% python3 -q
>>> import numpy as np
>>> np.set_printoptions(suppress=True, linewidth=160)
>>> rnd = lambda a: np.round(a, 1) + 0
>>> M = np.loadtxt("case0.csv", delimiter=",")
>>> rnd(M)
array([[ 0. ,  1.9,  0. ,  1. ,  3.1],
       [-0.1,  2.1,  0.1,  1. ,  3. ],
       [ 0. ,  2.2,  0. ,  1.1,  2.9],
       [ 0. ,  2.1, -0.2,  1. ,  2.9],
       [ 0.1,  2.1, -0.1,  0.9,  3.1],
       [-0.1,  2. , -0.2,  1.1,  3.1],
       [ 0.1,  1.9, -0.2,  1.1,  2.9],
       [ 0. ,  2.1,  0.1,  0.9,  3. ],
       [ 0.2,  2. ,  0.1,  0.9,  3. ],
       [ 0.1,  2. ,  0.1,  1.1,  3. ],
       [ 0. ,  2. ,  0. ,  1. ,  2.9],
       [ 0. ,  2.1,  0. ,  1. ,  3. ],
       [ 1. ,  0.8,  0. ,  1. ,  3.1],
       [ 1. ,  1.1, -0.2,  1.1,  3. ],
       [ 1. ,  1.1,  0.1,  1.1,  3. ],
       [ 0.9,  1. ,  0. ,  1. ,  3.1],
       [ 1.1,  1. , -0.1,  1.1,  3. ],
       [ 0.9,  1.1,  0. ,  1.3,  2.9],
       [ 1.1,  1.1,  0.1,  1.1,  3. ],
       [ 1. ,  0.9,  0. ,  0.9,  3. ],
       [ 1. ,  1.1, -0.1,  0.7,  2.9],
       [ 1. ,  1. , -0.1,  1.1,  3. ],
       [ 0.9,  1. ,  0. ,  1.1,  3. ],
       [ 1. ,  1.1, -0.1,  0.9,  3.1]])
>>> idx = M[:, 1] > np.median(M[:, 1])
>>> f = M[idx].mean(axis=0) - M[~idx].mean(axis=0)
>>> np.argsort(-np.abs(f).round(6), kind="stable")
array([1, 0, 3, 4, 2])
>>> idx.astype(int)
array([1, 1, 1, 1, 1, 1, 1, 1, 1, 1, 1, 1, 0, 0, 0, 0, 0, 0, 0, 0, 0, 0, 0, 0])
>>> rnd(f)
array([-1.,  1.,  0.,  0.,  0.])
>>> B = np.c_[M[:, :3] @ np.array([[0, 1, 3], [-1, 3, 0], [-2, -3, 1]]), np.array([1, 1, 3, 2, 3, 2, 0, 2, 1, 1, 3, 1, 1, 1, 0, 0, 1, 1, 2, 0, 3, 3, 0, 0])]
>>> rnd(B)
array([[-2. ,  5.6,  0.1,  1. ],
       [-2.3,  5.6, -0.1,  1. ],
       [-2.2,  6.4, -0.1,  3. ],
       [-1.8,  7. , -0.2,  2. ],
       [-2. ,  6.7,  0.1,  3. ],
       [-1.7,  6.4, -0.3,  2. ],
       [-1.6,  6.5,  0.3,  0. ],
       [-2.2,  5.9, -0.1,  2. ],
       [-2.2,  5.8,  0.6,  1. ],
       [-2.2,  5.7,  0.4,  1. ],
       [-2. ,  6.1,  0.1,  3. ],
       [-2.1,  6.2, -0.1,  1. ],
       [-0.9,  3.5,  3.1,  1. ],
       [-0.7,  4.6,  2.8,  1. ],
       [-1.2,  4.1,  3.1,  0. ],
       [-1.1,  3.8,  2.8,  0. ],
       [-0.8,  4.1,  3.1,  1. ],
       [-1.1,  4.2,  2.6,  1. ],
       [-1.2,  4. ,  3.3,  2. ],
       [-1. ,  3.7,  3. ,  0. ],
       [-1. ,  4.6,  3. ,  3. ],
       [-0.8,  4. ,  2.8,  3. ],
       [-0.9,  3.8,  2.5,  0. ],
       [-0.8,  4.6,  3. ,  0. ]])
>>> rnd(np.linalg.lstsq(M, B[:, 0])[0])
array([ 0., -1., -2.,  0.,  0.])
>>> rnd(np.linalg.norm(np.linalg.qr(M)[0].T @ B, axis=0) ** 2 / ((B ** 2).sum(axis=0) + 1e-12))
array([1. , 1. , 1. , 0.7])
>>> Ac = M - M.mean(axis=0)
>>> U, s, vt = np.linalg.svd(Ac, full_matrices=False)
>>> np.abs(U[:, 0]).argmax()
np.int64(12)
>>> np.linalg.matrix_rank(Ac)
np.int64(5)
>>> (np.sign(U[:, 0]) == np.sign(U[0, 0])).astype(int)
array([1, 1, 1, 1, 1, 1, 1, 1, 1, 1, 1, 1, 0, 0, 0, 0, 0, 0, 0, 0, 0, 0, 0, 0])
>>> rnd(vt[0] * np.sign(vt[0, np.abs(vt[0]).argmax()]))
array([-0.7,  0.7,  0. ,  0. ,  0. ])
>>> rnd(Ac.mean(axis=0))
array([0., 0., 0., 0., 0.])
>>> dist = np.linalg.norm(M[:, None] - M[None], axis=-1)
>>> np.flatnonzero(dist[7] < dist.mean() / 2)
array([ 0,  1,  2,  3,  4,  5,  6,  7,  8,  9, 10, 11])
>>> dist.mean(axis=1).argmax()
np.int64(12)
>>> rnd(np.linalg.norm(M - M.mean(axis=0), axis=1))
array([0.6, 0.8, 0.9, 0.8, 0.8, 0.8, 0.6, 0.8, 0.6, 0.6, 0.7, 0.8, 0.9, 0.7, 0.7, 0.7, 0.8, 0.7, 0.7, 0.8, 0.7, 0.7, 0.7, 0.7])
>>> rnd(dist[:5, :5])
array([[0. , 0.2, 0.3, 0.4, 0.3],
       [0.2, 0. , 0.2, 0.3, 0.3],
       [0.3, 0.2, 0. , 0.2, 0.3],
       [0.4, 0.3, 0.2, 0. , 0.2],
       [0.3, 0.3, 0.3, 0.2, 0. ]])
>>> (dist + 1e9 * np.eye(24)).round(6).argmin(axis=1)
array([ 9,  7, 10,  4, 11,  0, 10, 11,  9,  0,  9,  7, 16, 21, 18, 19, 21, 22, 14, 15, 19, 16, 21, 16])
>>> np.linalg.matrix_rank(dist ** 2)
np.int64(7)
>>> dist.shape
(24, 24)
>>> W0 = np.load("w.npy")
>>> W0
array([[ 3,  3,  0,  0,  0],
       [ 5,  5,  3,  1,  0],
       [ 7,  5,  3,  3,  0],
       [ 8,  6,  5,  3,  0],
       [10,  8,  8,  4,  3],
       [10,  8, 10,  4,  4],
       [11, 10, 11,  5,  6],
       [11, 10, 12,  6,  8],
       [11, 13, 14,  7,  9],
       [11, 13, 16, 10, 12],
       [13, 13, 17, 12, 12],
       [14, 15, 17, 13, 15],
       [17, 18, 18, 14, 15],
       [18, 21, 19, 14, 16],
       [21, 24, 19, 14, 18],
       [21, 25, 19, 15, 18],
       [21, 28, 19, 18, 20],
       [23, 29, 20, 20, 21]])
>>> Ac = W0 - W0.mean(axis=0)
>>> vecs = np.linalg.svd(Ac)[2][:1]
>>> B = Ac - Ac @ vecs.T @ vecs
>>> rnd(np.linalg.norm(B) / np.linalg.norm(Ac))
np.float64(0.2)
>>> np.linalg.norm(B, axis=1).round(6).argmax()
np.int64(10)
>>> U, s, vt = np.linalg.svd(W0)
>>> rnd(s)
array([128.9,  11.5,  10.4,   4.2,   2.4])
>>> np.argmax(s[:-1] / (s[1:] + 1e-6)) + 1
np.int64(1)
>>> B = U[:, :1] @ np.diag(s[:1]) @ vt[:1]
>>> np.linalg.matrix_rank(B)
np.int64(1)
>>> rnd(np.linalg.norm(W0 - B, 2)), rnd(s[1])
(np.float64(11.5), np.float64(11.5))
>>> np.linalg.matrix_rank(W0, rtol=0.05)
np.int64(3)
>>> W2 = W0[[17, 0]].astype(float)
>>> for _ in range(3):
...     idx = np.linalg.norm(W0[:, None] - W2, axis=-1).argmin(axis=1)
...     W2 = np.array([W0[idx == j].mean(axis=0) for j in range(2)])
... 
>>> idx
array([1, 1, 1, 1, 1, 1, 1, 1, 1, 0, 0, 0, 0, 0, 0, 0, 0, 0])
>>> rnd(W2[1] - W2[0])
array([ -9.2, -13.1, -10.9, -10.8, -13. ])
>>> B = np.c_[W0[:, :3] @ np.array([[5, -9, -4], [4, 4, 1], [3, -4, 8]]), np.array([2, 5, 3, 2, 4, 0, 0, 2, 4, 3, 5, 3, 4, 1, 4, 1, 0, 5])]
>>> B
array([[  27,  -15,   -9,    2],
       [  54,  -37,    9,    5],
       [  64,  -55,    1,    3],
       [  79,  -68,   14,    2],
       [ 106,  -90,   32,    4],
       [ 112,  -98,   48,    0],
       [ 128, -103,   54,    0],
       [ 131, -107,   62,    2],
       [ 149, -103,   81,    4],
       [ 155, -111,   97,    3],
       [ 168, -133,   97,    5],
       [ 181, -134,   95,    3],
       [ 211, -153,   94,    4],
       [ 231, -154,  101,    1],
       [ 258, -169,   92,    4],
       [ 262, -165,   93,    1],
       [ 274, -153,   96,    0],
       [ 291, -171,   97,    5]])
>>> rnd(np.linalg.norm(np.linalg.qr(W0)[0].T @ B, axis=0) ** 2 / ((B ** 2).sum(axis=0) + 1e-12))
array([1. , 1. , 1. , 0.7])
>>> rnd(np.linalg.lstsq(W0, B[:, 0])[0])
array([5., 4., 3., 0., 0.])
>>> rnd(np.linalg.norm(B - W0 @ np.linalg.lstsq(W0, B)[0], axis=0))
array([0. , 0. , 0. , 7.5])
>>> rng = np.random.default_rng(2151)
>>> t = rng.uniform(0, 2 * np.pi, 15)
>>> Q, _ = np.linalg.qr(np.array([[0.2, 0.5], [-0.9, 0.8], [-1.0, -0.4], [-0.5, 0.7]]))
>>> X = 5 * np.c_[np.cos(t), np.sin(t)] @ Q.T
>>> rnd(X)
array([[ 2.4,  1. , -3.9,  1.6],
       [-0.9, -3.9, -1. , -2.8],
       [-1.9, -3.4,  1.3, -2.9],
       [-2. , -3.2,  1.6, -2.8],
       [-2.1,  0.6,  4.5, -0.4],
       [-0.6,  3.1,  3.4,  1.8],
       [ 2. ,  3.2, -1.6,  2.8],
       [ 2.2, -0.2, -4.4,  0.7],
       [-2.1, -3. ,  2. , -2.7],
       [-2.4, -1.7,  3.5, -2. ],
       [-2.2,  0.5,  4.5, -0.5],
       [-1.7,  1.6,  4.4,  0.4],
       [ 1. ,  3.9,  0.8,  2.9],
       [ 0. ,  3.6,  2.6,  2.3],
       [ 1.9,  3.3, -1.4,  2.9]])
>>> # looks like rank 2
>>> P = W0 @ np.linalg.solve(W0.T @ W0, W0.T)
>>> rnd(np.trace(P))
np.float64(5.0)
>>> rnd(P @ W0[:, 2])
array([ 0.,  3.,  3.,  5.,  8., 10., 11., 12., 14., 16., 17., 17., 18., 19., 19., 19., 19., 20.])
>>> t3 = np.stack([X, -2 * X, X[::-1]])
>>> rnd(np.linalg.norm(t3, axis=(1, 2)))
array([19.4, 38.7, 19.4])
>>> t3.shape
(3, 15, 4)
>>> rnd(t3.sum(axis=0))
array([[-0.5,  2.3,  2.5,  1.3],
       [ 0.9,  7.5,  3.5,  5.1],
       [ 2.9,  7.3, -0.5,  5.7],
       [ 0.3,  4.9,  2.8,  3.2],
       [ 0. , -0.1,  0. ,  0. ],
       [-1.8, -4.9,  0.1, -3.8],
       [-4.2, -6.2,  3.7, -5.5],
       [ 0. ,  0. ,  0. ,  0. ],
       [ 4.2,  6.2, -3.7,  5.5],
       [ 1.8,  4.9, -0.1,  3.8],
       [ 0. ,  0.1,  0. ,  0. ],
       [-0.3, -4.9, -2.8, -3.2],
       [-2.9, -7.3,  0.5, -5.7],
       [-0.9, -7.5, -3.5, -5.1],
       [ 0.5, -2.3, -2.5, -1.3]])
>>> rnd(np.einsum("bij,cij->bc", t3, t3))
array([[ 375., -750.,  -13.],
       [-750., 1500.,   26.],
       [ -13.,   26.,  375.]])
>>> W1 = np.array([[-3, -3], [1, 2], [-2, -2], [0, 0]])
>>> b = np.array([2, 1])
>>> hid = np.maximum(X @ W1 + b, 0)
>>> rnd(hid)
array([[3.6, 3.6],
       [2.8, 0. ],
       [1.7, 0. ],
       [1.6, 0. ],
       [0.1, 0. ],
       [0.3, 2.4],
       [2.4, 4.6],
       [3.9, 2.7],
       [1.4, 0. ],
       [0.7, 0. ],
       [0.1, 0. ],
       [0. , 0.6],
       [1.3, 4.2],
       [0.6, 3.2],
       [2.3, 4.6]])
>>> W2 = np.array([[-5, 2], [1, 9]])
>>> (hid @ W2).round(6).argmax(axis=1)
array([1, 1, 1, 1, 1, 1, 1, 1, 1, 1, 1, 1, 1, 1, 1])
>>> vec = np.array([3, -3])
>>> target = hid @ vec
>>> rnd(target)
array([ 0. ,  8.3,  5.2,  4.8,  0.2, -6.4, -6.7,  3.7,  4.2,  2.1,  0.2, -1.9, -8.7, -7.9, -7. ])
>>> rnd(np.linalg.pinv(hid) @ hid)
array([[1., 0.],
       [0., 1.]])
>>> rnd(np.linalg.solve(hid.T @ hid, hid.T @ target))
array([ 3., -3.])
>>> target = target + 0.3 * rng.normal(size=15)
>>> rnd(target)
array([ 0. ,  8.2,  5.3,  4.2,  0.5, -6.1, -6.6,  3.5,  3.5,  2.3,  0.3, -1.9, -8.7, -7.9, -7.2])
>>> b, *_ = np.linalg.lstsq(hid, target)
>>> rnd(hid.T @ (target - hid @ b))
array([0., 0.])
>>> rnd(b)
array([ 2.9, -2.9])
>>> rnd(np.linalg.norm(target - hid @ b))
np.float64(0.9)
>>> data = np.load("test1.npy")
>>> data
array([[ 7,  7,  5,  5],
       [-5, -6,  1, -8],
       [-4, -5, -1, -2],
       [ 8, -5, -5, -2],
       [ 4, -4, -9, -5]])
>>> B = np.c_[data[:, :2] @ np.array([[3, -3], [-3, -1]]), np.array([-2, 2, -2, -1, -1])]
>>> B
array([[  0, -28,  -2],
       [  3,  21,   2],
       [  3,  17,  -2],
       [ 39, -19,  -1],
       [ 24,  -8,  -1]])
>>> rnd(np.linalg.lstsq(data, B[:, 0])[0])
array([ 3., -3.,  0.,  0.])
>>> rnd(np.linalg.norm(B - data @ np.linalg.lstsq(data, B)[0], axis=0))
array([0. , 0. , 2.6])
>>> np.linalg.matrix_rank(B)
np.int64(3)
